$ python3 -q
>>> import numpy as np
>>> np.set_printoptions(suppress=True, linewidth=160)
>>> tidy = lambda a: np.round(a, 1) + 0
>>> feats = np.load("m.npy")
>>> feats
array([[-1.4,  3.7],
       [ 3.7,  1.4]])
>>> np.all(np.linalg.eigvalsh(feats) > 0)
np.False_
>>> print([round(float(np.linalg.det(feats[:i, :i])), 2) + 0 for i in range(1, 3)])
[-1.4, -15.65]
>>> vals, vecs = np.linalg.eigh(feats)
>>> np.abs(vecs[:, -1]).round(6).argmax()
np.int64(1)
>>> tidy(vecs @ np.diag(vals) @ vecs.T)
array([[-1.4,  3.7],
       [ 3.7,  1.4]])
>>> (vals > 1e-8).sum(), (vals < -1e-8).sum()
(np.int64(1), np.int64(1))
>>> tidy(np.linalg.eigvalsh(feats + 2 * np.eye(2)))
array([-2.,  6.])
>>> print(tidy(np.abs(vecs[:, -1])))
[0.6 0.8]
>>> np.unique(vals.round(6) + 0, return_counts=True)[1]
array([1, 1])
>>> tidy(vecs.T @ feats @ vecs)
array([[-4.,  0.],
       [ 0.,  4.]])
>>> vals, vecs = np.linalg.eig(feats)
>>> tidy(np.sort(np.linalg.eigvals(feats.T)))
array([-4.,  4.])
>>> tidy(feats @ vecs[:, 0] - vals[0] * vecs[:, 0])
array([0., 0.])
>>> tidy(np.sort(np.linalg.eigvals(np.linalg.inv(feats))))
array([-0.3,  0.3])
>>> A2 = feats / np.sqrt((feats ** 2).mean(axis=1, keepdims=True))
>>> np.linalg.matrix_rank(feats - feats.mean(axis=1, keepdims=True))
np.int64(1)
>>> tidy(A2[0])
array([-0.5,  1.3])
>>> F = np.array([[7, 0, 0, 0], [0, -9, 0, 0], [0, 0, -7, 0], [0, 0, 0, -2]])
>>> vals, vecs = np.linalg.eigvalsh(F)
Traceback (most recent call last):
  File "<python-input-23>", line 1, in <module>
    vals, vecs = np.linalg.eigvalsh(F)
    ^^^^^^^^^^
ValueError: too many values to unpack (expected 2)
>>> vals, vecs = np.linalg.eigh(F)
>>> vals.sum(), np.trace(F)
(np.float64(-11.0), np.int64(-11))
>>> np.abs(vecs[:, -1])
array([1., 0., 0., 0.])
>>> vecs.T @ vecs
array([[1., 0., 0., 0.],
       [0., 1., 0., 0.],
       [0., 0., 1., 0.],
       [0., 0., 0., 1.]])
>>> print(tidy(np.linalg.svd(F, compute_uv=False)))
[9. 7. 7. 2.]
>>> vecs.T @ F @ vecs
array([[-9.,  0.,  0.,  0.],
       [ 0., -7.,  0.,  0.],
       [ 0.,  0., -2.,  0.],
       [ 0.,  0.,  0.,  7.]])
>>> np.unique(vals.round(6) + 0, return_counts=True)[1]
array([1, 1, 1, 1])
>>> (vals > 1e-8).sum(), (vals < -1e-8).sum()
(np.int64(1), np.int64(3))
>>> print(vals)
[-9. -7. -2.  7.]
>>> vals, vecs = np.linalg.eigh(F)
>>> x0 = np.array([3, -2, -2, 0])
>>> np.abs(F).sum(axis=1).max(), np.abs(vals).max()
(np.int64(9), np.float64(9.0))
>>> hat = np.triu(np.array([[-8, -5, 5, 5], [9, 7, 7, 2], [-7, 0, -1, -3], [-2, -1, -3, -5]]), 1) + np.eye(4)
>>> A2 = hat @ F @ np.linalg.inv(hat)
>>> np.linalg.matrix_rank(A2)
np.int64(4)
>>> print(A2)
[[    7.    80.  -630. -2095.]
 [    0.    -9.    14.    56.]
 [    0.     0.    -7.   -15.]
 [    0.     0.     0.    -2.]]
>>> m1 = np.load("layer2.npy")
>>> m1
array([[-2.9,  6.4, -2. ],
       [-0.7,  7.3, -3.5],
       [-1.9,  6.6, -2.1],
       [-2.3,  5.1, -3. ],
       [-2.8,  5.8, -1.9],
       [-4. ,  6. , -1.8],
       [-2.3,  6.3, -3.5],
       [-3.4,  6.6, -1.2],
       [-3.6,  5.8, -4.1],
       [-1. ,  7.3, -4.5],
       [-5.2,  5.7, -3.4],
       [-3.2,  6.7, -3.7],
       [-1.6,  7.3, -2.9],
       [-3.1,  7.6, -2.7],
       [-2.5,  5. , -3.5],
       [-2.7,  5.9, -2.6],
       [-2.9,  7.6, -2.7],
       [-3.4,  6. , -5.6],
       [-3.2,  7.6, -2. ]])
>>> A2 = np.c_[m1[:, :2] @ np.array([[-3, 0], [-2, -1]]), np.array([-3, 1, -3, -4, 4, 5, 4, -4, -3, -3, 2, -1, 1, -1, 5, -1, 1, -1, 3])]
>>> tidy(A2)
array([[ -4.1,  -6.4,  -3. ],
       [-12.5,  -7.3,   1. ],
       [ -7.5,  -6.6,  -3. ],
       [ -3.3,  -5.1,  -4. ],
       [ -3.2,  -5.8,   4. ],
       [  0. ,  -6. ,   5. ],
       [ -5.7,  -6.3,   4. ],
       [ -3. ,  -6.6,  -4. ],
       [ -0.8,  -5.8,  -3. ],
       [-11.6,  -7.3,  -3. ],
       [  4.2,  -5.7,   2. ],
       [ -3.8,  -6.7,  -1. ],
       [ -9.8,  -7.3,   1. ],
       [ -5.9,  -7.6,  -1. ],
       [ -2.5,  -5. ,   5. ],
       [ -3.7,  -5.9,  -1. ],
       [ -6.5,  -7.6,   1. ],
       [ -1.8,  -6. ,  -1. ],
       [ -5.6,  -7.6,   3. ]])
>>> print(tidy(np.linalg.norm(A2 - m1 @ np.linalg.lstsq(m1, A2)[0], axis=0)))
[ 0.   0.  12.8]
>>> blk = np.stack([feats, 5 * feats, feats[::-1]])
>>> print(tidy(np.linalg.det(blk)))
[ -15.7 -391.2   15.7]
>>> np.einsum("bij,cij->bc", blk, blk)
array([[ 31.3, 156.5,   0. ],
       [156.5, 782.5,   0. ],
       [  0. ,   0. ,  31.3]])
>>> (blk @ feats.T).shape
(3, 2, 2)
>>> np.linalg.matrix_rank(blk.reshape(3, -1))
np.int64(2)
>>> rng = np.random.default_rng(94055)
>>> J = rng.normal(size=(23, 3))
>>> J = 3 * J / np.linalg.norm(J, axis=1, keepdims=True)
>>> tidy(J)
array([[ 2.7,  1. , -0.7],
       [ 1.8,  1.3,  2. ],
       [ 2.2,  1.6,  1.2],
       [ 2.5,  1.3, -1.1],
       [ 0.4, -0.7,  2.9],
       [ 1.2, -0.1, -2.7],
       [-2.3, -1.9, -0.6],
       [ 0.3, -0.6,  2.9],
       [ 1.4, -2.2, -1.5],
       [ 2.3, -1.6, -1.2],
       [-0.7,  2.8,  0.6],
       [ 1.5, -0.7, -2.5],
       [-0.6,  2.9, -0.5],
       [-2.1, -1.9, -1.1],
       [-1.4, -2.6,  0.4],
       [ 0.5, -2.8,  0.9],
       [ 2.8,  0.8,  0.8],
       [ 2.8, -0.6,  0.9],
       [-0.2, -0.9,  2.8],
       [ 1.5, -2.6, -0.5],
       [ 2.1,  0. ,  2.2],
       [ 2.5, -1.4, -0.9],
       [-0.1, -3. ,  0. ]])
>>> A2 = np.c_[J[:, :1] @ np.array([[-3]]), np.array([-1, -1, 2, -2, -2, -1, 2, -2, 0, 0, 0, -2, -2, 2, -2, 2, 0, 1, -1, -2, 1, 2, -2])]
>>> print(tidy(A2))
[[-8.2 -1. ]
 [-5.3 -1. ]
 [-6.7  2. ]
 [-7.4 -2. ]
 [-1.3 -2. ]
 [-3.7 -1. ]
 [ 6.8  2. ]
 [-0.9 -2. ]
 [-4.1  0. ]
 [-6.8  0. ]
 [ 2.2  0. ]
 [-4.4 -2. ]
 [ 1.8 -2. ]
 [ 6.3  2. ]
 [ 4.1 -2. ]
 [-1.6  2. ]
 [-8.3  0. ]
 [-8.4  1. ]
 [ 0.7 -1. ]
 [-4.4 -2. ]
 [-6.2  1. ]
 [-7.4  2. ]
 [ 0.2 -2. ]]
>>> tidy(np.linalg.lstsq(J, A2[:, 0])[0])
array([-3.,  0.,  0.])
>>> print(tidy(np.linalg.norm(A2 - J @ np.linalg.lstsq(J, A2)[0], axis=0)))
[0.  7.6]
>>> np.linalg.matrix_rank(np.c_[J, A2])
np.int64(4)
>>> print(np.linalg.matrix_rank(A2))
2
>>> x0 = np.array([0, 4, 5])
>>> target = J @ x0
>>> b, lr = np.zeros(3), 1 / np.linalg.norm(J, 2) ** 2
>>> for i in range(30):
...     b -= lr * J.T @ (J @ b - target)
...     if i % 5 == 0: print(i, round(np.linalg.norm(J @ b - target), 1))
... 
0 7.2
5 0.0
10 0.0
15 0.0
20 0.0
25 0.0
>>> tidy(b)
array([0., 4., 5.])
>>> tidy(np.linalg.cond(J))
np.float64(1.2)
>>> x0 = np.array([-2, 2, 1])
>>> h1 = np.maximum(J @ x0, 0)
>>> tidy(np.maximum(J @ (3 * x0), 0))
array([ 0. ,  3.2,  0. ,  0. ,  2.1,  0. ,  0.6,  3.2,  0. ,  0. , 23.3,  0. , 19.4,  0. ,  0. ,  0. ,  0. ,  0. ,  4.2,  0. ,  0. ,  0. ,  0. ])
>>> print(tidy(h1))
[0.  1.1 0.  0.  0.7 0.  0.2 1.1 0.  0.  7.8 0.  6.5 0.  0.  0.  0.  0.  1.4 0.  0.  0.  0. ]
>>> Xs = J - J.mean(axis=0)
>>> Uu, sv, VT = np.linalg.svd(Xs, full_matrices=False)
>>> tidy(np.abs(VT[-1]))
array([0.8, 0.5, 0.4])
>>> np.linalg.matrix_rank(Xs)
np.int64(3)
>>> np.abs(Uu[:, 0]).argmax()
np.int64(13)
>>> tidy(Xs.mean(axis=0))
array([0., 0., 0.])
>>> K = np.loadtxt("sample10.csv", delimiter=",")
>>> tidy(K)
array([[ 0.2, -0.2,  0.3],
       [-0.2,  1. ,  0.1],
       [ 0.3,  0.1,  0.9]])
>>> x0 = np.array([-2, 0, -1])
>>> target = m1 @ x0
>>> tidy(np.linalg.solve(m1.T @ m1, m1.T @ target))
array([-2.,  0., -1.])
>>> tidy(target)
array([ 7.8,  4.9,  5.9,  7.6,  7.5,  9.8,  8.1,  8. , 11.3,  6.5, 13.8, 10.1,  6.1,  8.9,  8.5,  8. ,  8.5, 12.4,  8.4])
>>> target = target + 0.3 * rng.normal(size=19)
>>> tidy(target)
array([ 7.6,  5.2,  6. ,  7.6,  7. ,  9.9,  7.9,  8.4, 11.7,  6.3, 14.1, 10.4,  5.8,  8.6,  8.5,  7.7,  8.5, 12.5,  8.7])
>>> b, *_ = np.linalg.lstsq(m1, target)
>>> [round(float(np.linalg.norm(np.linalg.solve(m1.T @ m1 + lam * np.eye(3), m1.T @ target))), 2) for lam in (0, 1, 10, 100)]
[2.3, 2.22, 1.76, 1.09]
>>> tidy(b)
array([-2.1,  0. , -1. ])
